$ python -q
>>> import numpy as np
>>> np.set_printoptions(precision=4, suppress=True, linewidth=100, legacy="1.25")
>>> E = np.array([[1, 1, 1, 1, -1, -1, -1, -1],
...     [1, 1, -1, -1, 1, 1, -1, -1],
...     [1, -1, -1, 1, -1, 1, 1, -1],
...     [1, 1, -1, -1, -1, -1, 1, 1]])
>>> def softmax(z):
...     e = np.exp(z - z.max(axis=-1, keepdims=True))
...     return e / e.sum(axis=-1, keepdims=True)
... 
>>> print(softmax(E[1] + -1))
[0.2202 0.2202 0.0298 0.0298 0.2202 0.2202 0.0298 0.0298]
>>> print(softmax(E[1]))
[0.2202 0.2202 0.0298 0.0298 0.2202 0.2202 0.0298 0.0298]
>>> S = E @ E.T / np.sqrt(8)
>>> print(softmax(S)[1] @ E)
[ 1.      0.8996 -0.8996 -0.7992  0.6988  0.7992 -0.7992 -0.8996]
>>> print(softmax(S))
[[0.8494 0.0502 0.0502 0.0502]
 [0.0502 0.8494 0.0502 0.0502]
 [0.0502 0.0502 0.8494 0.0502]
 [0.0502 0.0502 0.0502 0.8494]]
>>> W0 = np.load("run10.npy")
>>> print(W0)
[[ 77 -84 -27]
 [-84 118  75]
 [-27  75  94]]
>>> # symmetric, so the eigenvalues are real
>>> P = np.triu(np.array([[0, 3, 0], [3, 1, 0], [3, 3, 2]]), 1) + np.eye(3)
>>> B = P @ W0 @ np.linalg.inv(P)
>>> print(np.trace(B), np.trace(W0))
289.0 289
>>> print(B)
[[-175.  795.  198.]
 [ -84.  370.   75.]
 [ -27.  156.   94.]]
>>> vals, vecs = np.linalg.eig(W0)
>>> print(np.sort(np.linalg.eigvals(np.linalg.inv(W0))))
[0.0044 0.0166 1.1587]
>>> print(np.round(W0 @ vecs[:, 0] - vals[0] * vecs[:, 0], 4) + 0)
[0. 0. 0.]
>>> print(vals)
[227.7249   0.863   60.412 ]
>>> u = np.array([2, 2, 3])
>>> print(np.polyval(u, E[3]))
[7 7 3 3 3 3 7 7]
>>> O = W0.astype(float).copy()
>>> for j in range(3):
...     O[:, j] -= O[:, :j] @ (O[:, :j].T @ O[:, j])
...     O[:, j] /= np.linalg.norm(O[:, j])
... 
>>> print(O)
[[ 0.6575  0.4431 -0.6093]
 [-0.7173  0.1207 -0.6862]
 [-0.2306  0.8883  0.3972]]
>>> print(np.round(O.T @ O, 4) + 0)
[[1. 0. 0.]
 [0. 1. 0.]
 [0. 0. 1.]]
>>> print(np.round(O.T @ W0, 4) + 0)
[[ 117.1068 -157.1642  -93.2226]
 [   0.       43.6394   80.5863]
 [   0.        0.        2.3233]]
>>> data = np.load("arr.npy")
>>> print(data)
[[ 0.1712  0.1078 -0.0075]
 [ 0.234   0.3208 -0.0291]
 [-0.0129 -0.2706  0.0644]
 [ 1.468   1.4255  0.0627]
 [-1.6821 -1.65    0.0659]
 [-0.099  -0.183  -0.0225]
 [ 1.2033  1.2659 -0.1958]
 [ 0.5961  0.8187  0.0007]
 [-0.6644 -0.6653 -0.2745]
 [ 2.2456  2.3211 -0.1245]
 [ 0.7036  0.683   0.1134]
 [-1.3166 -1.2659  0.0062]]
>>> Z = data[[6, 1]].astype(float)
>>> for _ in range(5):
...     lab = np.linalg.norm(data[:, None] - Z, axis=-1).argmin(axis=1)
...     Z = np.array([data[lab == j].mean(axis=0) for j in range(2)])
... 
>>> print(lab)
[1 1 1 0 1 1 0 1 1 0 1 1]
>>> print(Z[1] - Z[0])
[-1.869  -1.9047  0.0766]
>>> Ac = data - data.mean(axis=0)
>>> vecs = np.linalg.svd(Ac)[2][:1]
>>> B = Ac - Ac @ vecs.T @ vecs
>>> print(np.diag(vecs.T @ vecs))
[0.4906 0.5092 0.0001]
>>> print(np.cov(Ac @ vecs.T, rowvar=False))
2.572111345873302
>>> print(np.linalg.norm(B, axis=1).round(6).argmax())
8
>>> G = np.cov(data, rowvar=False)
>>> print(np.median(data, axis=0))
[ 0.2026  0.2143 -0.0034]
>>> print(np.corrcoef(data.T))
[[ 1.      0.9949 -0.144 ]
 [ 0.9949  1.     -0.1681]
 [-0.144  -0.1681  1.    ]]
>>> print(np.argsort(-data.std(axis=0).round(6), kind="stable"))
[1 0 2]
>>> print(np.polyfit(data[:, 1], data[:, 2], 1))
[-0.0169 -0.0243]
>>> print(np.round(np.corrcoef(data[:, 1], data[:, 2])[0, 1], 4))
-0.1681
>>> print(G.shape)
(3, 3)
>>> print(G)
[[ 1.2654  1.2824 -0.0187]
 [ 1.2824  1.313  -0.0222]
 [-0.0187 -0.0222  0.0133]]
>>> print(data.std(axis=0))
[1.077  1.0971 0.1104]
